% ipython --no-banner

In [1]: import numpy as np

In [2]: np.set_printoptions(suppress=True, linewidth=160)

In [3]: X = np.load("run14.npy")

In [4]: X.round(1)
Out[4]: 
array([[ 0.4, -0.8,  0.5,  0.2],
       [ 0.7, -0.1, -0.6, -0.3],
       [ 0. ,  0. ,  0.4, -0.9],
       [-0.6, -0.6, -0.5, -0.2]])

In [5]: np.round(X.ravel(order="F"), 1)
Out[5]: array([ 0.4,  0.7,  0. , -0.6, -0.8, -0.1,  0. , -0.6,  0.5, -0.6,  0.4, -0.5,  0.2, -0.3, -0.9, -0.2])

In [6]: np.round(X.reshape(-1, 2), 1)
Out[6]: 
array([[ 0.4, -0.8],
       [ 0.5,  0.2],
       [ 0.7, -0.1],
       [-0.6, -0.3],
       [ 0. ,  0. ],
       [ 0.4, -0.9],
       [-0.6, -0.6],
       [-0.5, -0.2]])

In [7]: T = X.reshape(4, 2, -1)

In [8]: np.einsum("ihd,jhd->hij", T, T).shape
Out[8]: (2, 4, 4)

In [9]: np.round(T.sum(axis=1), 1)
Out[9]: 
array([[ 0.9, -0.5],
       [ 0.1, -0.4],
       [ 0.4, -0.9],
       [-1. , -0.8]])

In [10]: np.round(T.transpose(1, 0, 2), 1)
Out[10]: 
array([[[ 0.4, -0.8],
        [ 0.7, -0.1],
        [ 0. ,  0. ],
        [-0.6, -0.6]],

       [[ 0.5,  0.2],
        [-0.6, -0.3],
        [ 0.4, -0.9],
        [-0.5, -0.2]]])

In [11]: round(np.linalg.norm(X, 2), 1)
Out[11]: np.float64(1.0)

In [12]: np.round(np.linalg.norm(X[0] - X[1]), 1)
Out[12]: np.float64(1.4)

In [13]: np.round(np.linalg.norm(X, axis=1), 1)
Out[13]: array([1., 1., 1., 1.])

In [14]: round(np.linalg.norm(X, "nuc"), 1)
Out[14]: np.float64(4.0)

In [15]: A = np.loadtxt("m.csv", delimiter=",")

In [16]: A
Out[16]: 
array([[-3., -2.,  0.,  2.,  1.],
       [ 3.,  1., -3., -1., -3.],
       [ 1.,  1.,  3., -1.,  1.],
       [-3., -1., -3.,  1., -2.],
       [-3., -2.,  3.,  2., -1.]])

In [17]: G = A.T @ A

In [18]: np.diag(G)
Out[18]: array([37., 11., 36., 11., 16.])

In [19]: np.allclose(G, G.T)
Out[19]: True

In [20]: np.trace(G), (A ** 2).sum()
Out[20]: (np.float64(111.0), np.float64(111.0))

In [21]: np.linalg.matrix_rank(G)
Out[21]: np.int64(4)

In [22]: np.round(np.linalg.eigvalsh(G)[::-1], 1) + 0
Out[22]: array([60.6, 40.9,  8. ,  1.4,  0. ])

In [23]: np.round(np.linalg.svd(A, compute_uv=False) ** 2, 1) + 0
Out[23]: array([60.6, 40.9,  8. ,  1.4,  0. ])

In [24]: (A @ A.T).shape
Out[24]: (5, 5)

In [25]: W0 = np.loadtxt("out15.csv", delimiter=",")

In [26]: W0.round(1) + 0
Out[26]: 
array([[ 0.3, -0.8, -0.4,  0.1,  0. ,  0. ],
       [-0.8,  0. , -0.5,  0.2, -0.1, -0.1],
       [-0.4, -0.5,  0.7,  0.1,  0. ,  0. ],
       [ 0.1,  0.2,  0.1,  1. ,  0. ,  0. ],
       [ 0. , -0.1,  0. ,  0. ,  1. ,  0. ],
       [ 0. , -0.1,  0. ,  0. ,  0. ,  1. ]])

In [27]: x = np.array([1, 1, 1, -3, 1, 1])

In [28]: round(np.linalg.det(W0), 1)
Out[28]: np.float64(-1.0)

In [29]: np.round(np.sort(np.abs(np.degrees(np.angle(np.linalg.eigvals(W0))))), 1)
Out[29]: array([  0.,   0.,   0.,   0.,   0., 180.])

In [30]: np.round(np.linalg.norm(x), 1), np.round(np.linalg.norm(W0 @ x), 1)
Out[30]: (np.float64(3.7), np.float64(3.7))

In [31]: np.unravel_index(np.abs(W0).argmax(), W0.shape)
Out[31]: (np.int64(4), np.int64(4))

In [32]: np.count_nonzero(W0)
Out[32]: np.int64(36)

In [33]: np.round(np.linalg.svd(W0, compute_uv=False), 1)
Out[33]: array([1., 1., 1., 1., 1., 1.])

In [34]: np.round(np.linalg.norm(W0), 1)
Out[34]: np.float64(2.4)

In [35]: W0.shape
Out[35]: (6, 6)

In [36]: np.round(W0 - W0[0], 1) + 0
Out[36]: 
array([[ 0. ,  0. ,  0. ,  0. ,  0. ,  0. ],
       [-1.1,  0.9, -0.1,  0. ,  0. ,  0. ],
       [-0.7,  0.3,  1.2, -0.1,  0. ,  0. ],
       [-0.1,  1. ,  0.5,  0.8,  0.1,  0.1],
       [-0.3,  0.8,  0.4, -0.1,  1. ,  0. ],
       [-0.3,  0.8,  0.4, -0.1,  0. ,  1. ]])

In [37]: np.round(np.diff(W0, axis=0), 1) + 0
Out[37]: 
array([[-1.1,  0.9, -0.1,  0. ,  0. ,  0. ],
       [ 0.4, -0.6,  1.2, -0.1,  0. ,  0. ],
       [ 0.6,  0.7, -0.6,  0.9,  0. ,  0. ],
       [-0.2, -0.2, -0.1, -1. ,  1. ,  0. ],
       [ 0. ,  0. ,  0. ,  0. , -1. ,  1. ]])

In [38]: np.linalg.matrix_rank(W0)
Out[38]: np.int64(6)

In [39]: np.round(W0.sum(axis=1), 1)
Out[39]: array([-1. , -1.2, -0.2,  1.4,  0.9,  0.9])

In [40]: r0 = np.array([-5, -3, 5, 1, -3, 3])

In [41]: other = W0 + np.outer(r0, np.eye(6)[1])

In [42]: np.linalg.matrix_rank(other - W0)
Out[42]: np.int64(1)

In [43]: other.round(1) + 0
Out[43]: 
array([[ 0.3, -5.8, -0.4,  0.1,  0. ,  0. ],
       [-0.8, -3. , -0.5,  0.2, -0.1, -0.1],
       [-0.4,  4.5,  0.7,  0.1,  0. ,  0. ],
       [ 0.1,  1.2,  0.1,  1. ,  0. ,  0. ],
       [ 0. , -3.1,  0. ,  0. ,  1. ,  0. ],
       [ 0. ,  2.9,  0. ,  0. ,  0. ,  1. ]])

In [44]: np.linalg.matrix_rank(np.linalg.inv(other) - np.linalg.inv(W0), tol=1e-8)
Out[44]: np.int64(1)

In [45]: np.round(A @ np.linalg.pinv(A) @ A, 1) + 0
Out[45]: 
array([[-3., -2.,  0.,  2.,  1.],
       [ 3.,  1., -3., -1., -3.],
       [ 1.,  1.,  3., -1.,  1.],
       [-3., -1., -3.,  1., -2.],
       [-3., -2.,  3.,  2., -1.]])

In [46]: round(np.trace(np.linalg.pinv(A) @ A), 1)
Out[46]: np.float64(4.0)

In [47]: np.linalg.lstsq(A[:-1].T, A[-1])[2]
Out[47]: np.int32(4)

In [48]: E = np.array([[0.1, -0.7, -1.5, 0.8],
    ...:     [-0.9, 0.4, 0.0, 2.3],
    ...:     [-1.3, 0.6, 0.3, -1.8],
    ...:     [-0.9, -0.6, 1.4, 0.1],
    ...:     [-1.7, 0.2, 0.4, -0.5]])

In [49]: rng = np.random.default_rng(479)

In [50]: E[1] = E[4] + 0.1 * rng.normal(size=4)

In [51]: E.round(1)
Out[51]: 
array([[ 0.1, -0.7, -1.5,  0.8],
       [-1.7,  0.1,  0.3, -0.6],
       [-1.3,  0.6,  0.3, -1.8],
       [-0.9, -0.6,  1.4,  0.1],
       [-1.7,  0.2,  0.4, -0.5]])

In [52]: x = np.array([3, 2, 0, 3])

In [53]: y = E @ x

In [54]: np.round(np.linalg.pinv(E) @ E, 1) + 0
Out[54]: 
array([[1., 0., 0., 0.],
       [0., 1., 0., 0.],
       [0., 0., 1., 0.],
       [0., 0., 0., 1.]])

In [55]: np.round(np.linalg.solve(E.T @ E, E.T @ y), 1) + 0
Out[55]: array([3., 2., 0., 3.])

In [56]: y = y + 0.3 * rng.normal(size=5)

In [57]: y.round(1)
Out[57]: array([ 1.2, -6.3, -8.1, -3.6, -6.3])

In [58]: beta, *_ = np.linalg.lstsq(E, y)

In [59]: beta.round(1) + 0
Out[59]: array([2.9, 2.1, 0. , 3. ])

In [60]: [round(float(np.linalg.norm(np.linalg.solve(E.T @ E + lam * np.eye(4), E.T @ y))), 2) for lam in (0, 1, 10, 100)]
Out[60]: [4.71, 3.42, 1.95, 0.39]

In [61]: beta.round()
Out[61]: array([3., 2., 0., 3.])

In [62]: np.round(np.linalg.norm(y - E @ beta), 1)
Out[62]: np.float64(0.2)

In [63]: np.round(E.T @ (y - E @ beta), 1) + 0
Out[63]: array([0., 0., 0., 0.])

In [64]: ev, evecs = np.linalg.eigh(W0)

In [65]: x = np.array([-2, -1, -2, 2, -2, -1])

In [66]: np.round(np.linalg.eigvalsh(W0[1:, 1:]), 1)
Out[66]: array([-0.3,  1. ,  1. ,  1. ,  1. ])

In [67]: np.round(evecs * np.abs(ev) @ evecs.T, 1) + 0
Out[67]: 
array([[1., 0., 0., 0., 0., 0.],
       [0., 1., 0., 0., 0., 0.],
       [0., 0., 1., 0., 0., 0.],
       [0., 0., 0., 1., 0., 0.],
       [0., 0., 0., 0., 1., 0.],
       [0., 0., 0., 0., 0., 1.]])

In [68]: np.round(evecs * np.maximum(ev, 0) @ evecs.T, 1) + 0
Out[68]: 
array([[ 0.6, -0.4, -0.2,  0.1,  0. ,  0. ],
       [-0.4,  0.5, -0.3,  0.1,  0. ,  0. ],
       [-0.2, -0.3,  0.9,  0. ,  0. ,  0. ],
       [ 0.1,  0.1,  0. ,  1. ,  0. ,  0. ],
       [ 0. ,  0. ,  0. ,  0. ,  1. ,  0. ],
       [ 0. ,  0. ,  0. ,  0. ,  0. ,  1. ]])
